% ipython --no-banner

In [1]: import numpy as np

In [2]: import numpy.linalg as la

In [3]: np.set_printoptions(suppress=True, linewidth=120)

In [4]: def tidy(a):
   ...:     return np.round(a, 3) + 0
   ...: 

In [5]: mat = np.load("sample8.npy")

In [6]: print(mat)
[[  0  -4  -4]
 [ -3  19  -7]
 [  3   9 -13]]

In [7]: print(np.einsum("ii->", mat))
6

In [8]: print(tidy(la.det(mat[::-1])))
-576.0

In [9]: print(tidy(np.poly(mat)))
[   1.   -6. -184. -576.]

In [10]: print(tidy(la.eigvals(mat)))
[-8. -4. 18.]

In [11]: sigma = 20 * 0.9 ** np.arange(3)

In [12]: rng = np.random.default_rng(97537)

In [13]: data = rng.normal(size=(20, 3)) * rng.permutation(sigma)

In [14]: print(tidy(data))
[[ 29.424 -18.84   19.783]
 [ 23.733   9.235  35.7  ]
 [ 18.806   4.375 -16.465]
 [-13.847  35.594 -14.075]
 [  1.114 -27.809 -26.47 ]
 [-20.416  -1.556  17.275]
 [ -0.764  -3.996  15.345]
 [-35.966   8.79   12.857]
 [ 31.592 -17.22   20.278]
 [-21.433  -6.056   9.815]
 [ -8.279 -36.802  -0.345]
 [  7.624 -16.999   4.902]
 [ -3.186   8.016  -7.461]
 [ -3.424  10.386  17.422]
 [ 28.923  -9.847  12.228]
 [ -9.615 -17.72   12.296]
 [ 13.079 -24.3     2.915]
 [ -9.393  26.428  41.078]
 [-10.009  17.548  -6.261]
 [ -0.089  30.288  29.655]]

In [15]: t3 = np.stack([data, -2 * data, data[::-1]])

In [16]: print(la.matrix_rank(t3))
[3 3 3]

In [17]: print(tidy(la.norm(t3, axis=(1, 2))))
[146.939 293.878 146.939]

In [18]: print(t3.shape)
(3, 20, 3)

In [19]: x0 = np.array([1, 2, 2])

In [20]: y = data @ x0

In [21]: print(tidy(la.solve(data.T @ data, data.T @ y)))
[1. 2. 2.]

In [22]: print(tidy(la.lstsq(data, y)[0]))
[1. 2. 2.]

In [23]: try:
    ...:     la.solve(data, y)
    ...: except la.LinAlgError as e:
    ...:     print("failed:", e)
    ...: 
failed: Last 2 dimensions of the array must be square

In [24]: print(tidy(la.pinv(data) @ data))
[[1. 0. 0.]
 [0. 1. 0.]
 [0. 0. 1.]]

In [25]: y = y + 0.1 * rng.normal(size=20)

In [26]: print(tidy(y))
[  31.207  113.642   -5.289   29.332 -107.432   11.004   21.928    7.585   37.833  -13.976  -82.497  -16.63    -2.122
   52.068   33.696  -20.495  -29.675  125.645   12.632  119.765]

In [27]: b, *_ = la.lstsq(data, y)

In [28]: print(b.round())
[1. 2. 2.]

In [29]: print(tidy(b))
[0.999 2.001 2.   ]

In [30]: idx = data[:, 0] > np.median(data[:, 0])

In [31]: u = data[idx].mean(axis=0) - data[~idx].mean(axis=0)

In [32]: print(((data - data.mean(axis=0)) @ u > 0).astype(int))
[1 1 1 0 1 0 0 0 1 0 1 1 0 0 1 0 1 0 0 0]

In [33]: print((((data - data.mean(axis=0)) @ u > 0) == idx).mean())
0.85

In [34]: Xc = data - data.mean(axis=0)

In [35]: V = la.svd(Xc)[2][:2]

In [36]: Y = Xc - Xc @ V.T @ V

In [37]: print(tidy(np.cov(Xc @ V.T, rowvar=False)))
[[501.471   0.   ]
 [  0.    351.361]]

In [38]: print(tidy(np.diag(V.T @ V)))
[0.679 0.694 0.628]

In [39]: K = np.array([[-1.1, 0.2, 1.9],
    ...:     [-0.6, 1.8, 0.7],
    ...:     [1.0, 0.0, 0.6],
    ...:     [1.4, -0.1, 0.9]])

In [40]: K[2] = K[0] + 0.3 * rng.normal(size=3)

In [41]: print(tidy(K))
[[-1.1    0.2    1.9  ]
 [-0.6    1.8    0.7  ]
 [-0.859  0.103  2.193]
 [ 1.4   -0.1    0.9  ]]

In [42]: t3 = np.stack([K, -3 * K, K[::-1]])

In [43]: print(t3.shape)
(3, 4, 3)

In [44]: print(tidy(t3.sum(axis=0)))
[[ 3.6   -0.5   -2.9  ]
 [ 0.341 -3.497  0.793]
 [ 1.117  1.594 -3.687]
 [-3.9    0.4    0.1  ]]

In [45]: print(la.matrix_rank(t3.reshape(3, -1)))
2

In [46]: print(tidy(np.einsum("bij,cij->bc", t3, t3)))
[[ 17.288 -51.865   4.771]
 [-51.865 155.596 -14.314]
 [  4.771 -14.314  17.288]]

In [47]: print(la.matrix_rank(t3))
[3 3 3]
